>>> import numpy as np
>>> import numpy.linalg as la
>>> np.set_printoptions(suppress=True, linewidth=100)
>>> def rd(a):
...     return np.round(a, 2) + 0
... 
>>> M = np.array([[-9, -6, 6, 9, 30, 6, 6], [1, -5, -7, -5, 40, 1, 8]])
>>> M
array([[-9, -6,  6,  9, 30,  6,  6],
       [ 1, -5, -7, -5, 40,  1,  8]])
>>> def softmax(z):
...     e = np.exp(z - z.max(axis=-1, keepdims=True))
...     return e / e.sum(axis=-1, keepdims=True)
... 
>>> rd(softmax(M[1] + -2))
array([0., 0., 0., 0., 1., 0., 0.])
>>> rd(softmax(M).sum(axis=1))
array([1., 1.])
>>> rd(softmax(M[1]))
array([0., 0., 0., 0., 1., 0., 0.])
>>> att = M @ M.T / np.sqrt(7)
>>> rd(softmax(att))
array([[1., 0.],
       [0., 1.]])
>>> softmax(att)[1] @ M
array([ 1., -5., -7., -5., 40.,  1.,  8.])
>>> softmax(att).round(6).argmax(axis=1)
array([0, 1])
>>> Y = M / np.sqrt((M ** 2).mean(axis=1, keepdims=True))
>>> rd(M - M.mean(axis=1, keepdims=True))
array([[-15.  , -12.  ,   0.  ,   3.  ,  24.  ,   0.  ,   0.  ],
       [ -3.71,  -9.71, -11.71,  -9.71,  35.29,  -3.71,   3.29]])
>>> la.matrix_rank(M - M.mean(axis=1, keepdims=True))
np.int64(2)
>>> rd(Y[1])
array([ 0.06, -0.31, -0.44, -0.31,  2.52,  0.06,  0.5 ])
>>> rd(la.norm(Y, axis=1))
array([2.65, 2.65])
>>> f, g = M[0], M[1]
>>> f @ f
np.int64(1206)
>>> f @ g
np.int64(1188)
>>> p = (f @ g) / (f @ f) * f
>>> rd(la.norm(f + g) ** 2 + la.norm(f - g) ** 2)
np.float64(5942.0)
>>> rd((g - p) @ f)
np.float64(0.0)
>>> rd(p)
array([-8.87, -5.91,  5.91,  8.87, 29.55,  5.91,  5.91])
>>> la.matrix_rank(np.outer(f, g))
np.int64(1)
>>> rd(g - p)
array([  9.87,   0.91, -12.91, -13.87,  10.45,  -4.91,   2.09])
>>> np.outer(f, g)
array([[  -9,   45,   63,   45, -360,   -9,  -72],
       [  -6,   30,   42,   30, -240,   -6,  -48],
       [   6,  -30,  -42,  -30,  240,    6,   48],
       [   9,  -45,  -63,  -45,  360,    9,   72],
       [  30, -150, -210, -150, 1200,   30,  240],
       [   6,  -30,  -42,  -30,  240,    6,   48],
       [   6,  -30,  -42,  -30,  240,    6,   48]])
